% python3 -q
>>> import numpy as np
>>> from numpy import linalg as LA
>>> np.set_printoptions(precision=2, suppress=True, linewidth=160, sign=" ")
>>> feats = np.array([[-14, 2, 6], [-6, -12, -11], [7, -19, -22], [13, 29, 27]])
>>> # looks like rank 2
>>> rank = LA.matrix_rank(feats)
>>> rank
np.int64(2)
>>> N = LA.svd(feats)[2][rank:].T
>>> N.shape
(3, 1)
>>> np.allclose(feats @ N, 0)
True
>>> LA.matrix_rank(feats.T @ feats), LA.matrix_rank(feats @ feats.T)
(np.int64(2), np.int64(2))
>>> N @ N.T
array([[ 0.04, -0.13,  0.13],
       [-0.13,  0.51, -0.48],
       [ 0.13, -0.48,  0.46]])
>>> [int(LA.matrix_rank(np.delete(feats, i, axis=0))) for i in range(4)]
[2, 2, 2, 2]
>>> u = np.array([3, -2])
>>> np.array([np.convolve(row, u, "same") for row in feats])
array([[-42,  34,  14],
       [-18, -24,  -9],
       [ 21, -71, -28],
       [ 39,  61,  23]])
>>> np.correlate(feats[2], feats[3], "full")
array([  189,  -310, -1054,  -885,  -286])
>>> np.polyval(u, feats[2])
array([ 19, -59, -68])
>>> np.convolve(feats[2], u)
array([ 21, -71, -28,  44])
>>> np.cross(feats[2, :3], feats[3, :3])
array([ 125, -475,  450])
>>> F = np.load("m.npy")
>>> F
array([[ 0, -4, -8],
       [ 0,  0, -8],
       [ 0,  0,  0]])
>>> np.trace(F)
np.int64(0)
>>> F @ F
array([[  0,   0,  32],
       [  0,   0,   0],
       [  0,   0,   0]])
>>> round(LA.det(F), 2)
np.float64(0.0)
>>> (F - F.T) / 2
array([[ 0., -2., -4.],
       [ 2.,  0., -4.],
       [ 4.,  4.,  0.]])
>>> LA.cond(F) > 100
np.True_
>>> Y = feats[0, 0] * feats[1:] - np.outer(feats[1:, 0], feats[0])
>>> Y
array([[   0,  180,  190],
       [   0,  252,  266],
       [   0, -432, -456]])
>>> np.flatnonzero(~Y.round(6).any(axis=1))
array([], dtype=int64)
>>> feats[:, 0] / feats[0, 0]
array([ 1.  ,  0.43, -0.5 , -0.93])
>>> Uu, s, vt = LA.svd(Y)
>>> V = vt[:(s > 1e-8).sum()]
>>> rng = np.random.default_rng(17998)
>>> x = Y[2] + 4 * Y[0] + rng.integers(2) * np.eye(3)[0]
>>> x
array([   0.,  288.,  304.])
>>> LA.matrix_rank(np.vstack([Y, x]))
np.int64(1)
>>> A = np.load("sample0.npy")
>>> A
array([[ 0.29, -0.33,  0.92],
       [-0.93, -0.98,  0.9 ],
       [-0.8 , -0.77, -0.2 ],
       [ 0.34,  0.65, -0.78],
       [ 0.24, -0.24,  0.85],
       [-0.38, -0.27, -0.29],
       [-0.85, -0.9 ,  0.46],
       [ 0.76,  0.6 ,  0.64],
       [ 0.05, -0.09,  0.34],
       [-0.54, -0.48, -0.2 ],
       [ 0.2 ,  0.56, -0.8 ],
       [-0.46, -0.2 , -0.64],
       [ 0.24,  0.34, -0.24],
       [-0.66, -0.43, -0.69],
       [-0.34, -0.58,  0.66],
       [-0.57, -0.56, -0.05],
       [-0.85, -0.74, -0.64],
       [ 0.82,  0.77,  0.29]])
>>> hat = A @ LA.solve(A.T @ A, A.T)
>>> np.allclose(hat @ hat, hat)
True
>>> np.round(LA.eigvalsh(hat), 2) + 0
array([ 0.,  0.,  0.,  0.,  0.,  0.,  0.,  0.,  0.,  0.,  0.,  0.,  0.,  0.,  0.,  1.,  1.,  1.])
>>> hat @ A[:, 0]
array([ 0.29, -0.93, -0.8 ,  0.34,  0.24, -0.38, -0.85,  0.76,  0.05, -0.54,  0.2 , -0.46,  0.24, -0.66, -0.34, -0.57, -0.85,  0.82])
>>> cent = A[[1, 14]].astype(float)
>>> for _ in range(6):
...     labels = LA.norm(A[:, None] - cent, axis=-1).argmin(axis=1)
...     cent = np.array([A[labels == j].mean(axis=0) for j in range(2)])
... 
>>> labels
array([ 1,  0,  0,  1,  1,  0,  0,  1,  1,  0,  1,  0,  1,  0,  0,  0,  0,  1])
>>> cent[1] - cent[0]
array([ 1.01,  0.87,  0.22])
>>> np.bincount(labels)
array([ 10,   8])
>>> Q, Rm = LA.qr(A)
>>> np.allclose(Rm.T @ Rm, A.T @ A)
True
>>> np.round(Q.T @ Q, 2) + 0
array([[ 1.,  0.,  0.],
       [ 0.,  1.,  0.],
       [ 0.,  0.,  1.]])
>>> np.abs(np.diag(Rm))
array([ 2.47,  1.03,  1.16])
>>> Q.shape, Rm.shape
((18, 3), (3, 3))
>>> Q @ Rm
array([[ 0.29, -0.33,  0.92],
       [-0.93, -0.98,  0.9 ],
       [-0.8 , -0.77, -0.2 ],
       [ 0.34,  0.65, -0.78],
       [ 0.24, -0.24,  0.85],
       [-0.38, -0.27, -0.29],
       [-0.85, -0.9 ,  0.46],
       [ 0.76,  0.6 ,  0.64],
       [ 0.05, -0.09,  0.34],
       [-0.54, -0.48, -0.2 ],
       [ 0.2 ,  0.56, -0.8 ],
       [-0.46, -0.2 , -0.64],
       [ 0.24,  0.34, -0.24],
       [-0.66, -0.43, -0.69],
       [-0.34, -0.58,  0.66],
       [-0.57, -0.56, -0.05],
       [-0.85, -0.74, -0.64],
       [ 0.82,  0.77,  0.29]])
>>> round(float(abs(Rm[0, 0])), 2), round(float(LA.norm(A[:, 0])), 2)
(2.47, 2.47)
>>> np.trace(Q @ Q.T)
np.float64(3.0)
>>> mat = np.load("arr.npy")
>>> mat
array([[-0.73, -0.49, -0.74],
       [-0.98, -0.98, -0.32],
       [-0.93, -0.96,  0.4 ],
       [ 0.74,  0.76, -0.02],
       [-0.46, -0.18, -0.64],
       [ 0.97,  0.99, -0.56],
       [-0.66, -0.72,  0.19],
       [-0.85, -0.79, -0.46],
       [-0.04, -0.09,  0.11],
       [-0.85, -0.89,  0.35],
       [-0.08,  0.09, -0.37],
       [ 0.42,  0.26,  0.41],
       [ 0.65,  0.49,  0.54],
       [ 0.91,  0.92, -0.16],
       [-0.9 , -0.94,  0.45],
       [ 0.91,  0.95, -0.42],
       [-0.85, -0.89,  0.28],
       [-0.84, -0.85,  0.  ],
       [-0.16, -0.35,  0.41]])
>>> hat = mat @ LA.solve(mat.T @ mat, mat.T)
>>> np.round(hat @ mat[:, 2], 2) + 0
array([-0.74, -0.32,  0.4 , -0.02, -0.64, -0.56,  0.19, -0.46,  0.11,  0.35, -0.37,  0.41,  0.54, -0.16,  0.45, -0.42,  0.28,  0.  ,  0.41])
>>> E = np.loadtxt("layer9.csv", delimiter=",")
>>> E
array([[ 4.02,  1.  ,  1.  ,  7.  ],
       [-2.  ,  9.02,  7.  ,  8.  ],
       [-5.  , -6.  ,  7.02, -6.  ],
       [ 4.  ,  1.  ,  1.  ,  7.02]])
>>> x = np.array([5, 3, 4, 0])
>>> E * x
array([[ 20.1 ,   3.  ,   4.  ,   0.  ],
       [-10.  ,  27.06,  28.  ,   0.  ],
       [-25.  , -18.  ,  28.08,  -0.  ],
       [ 20.  ,   3.  ,   4.  ,   0.  ]])
>>> E @ np.eye(4)[2]
array([ 1.  ,  7.  ,  7.02,  1.  ])
>>> labels = rng.permutation(4)
>>> labels
array([ 0,  3,  1,  2])
>>> Y = E[labels][:, labels]
>>> np.diag(Y)
array([ 4.02,  7.02,  9.02,  7.02])
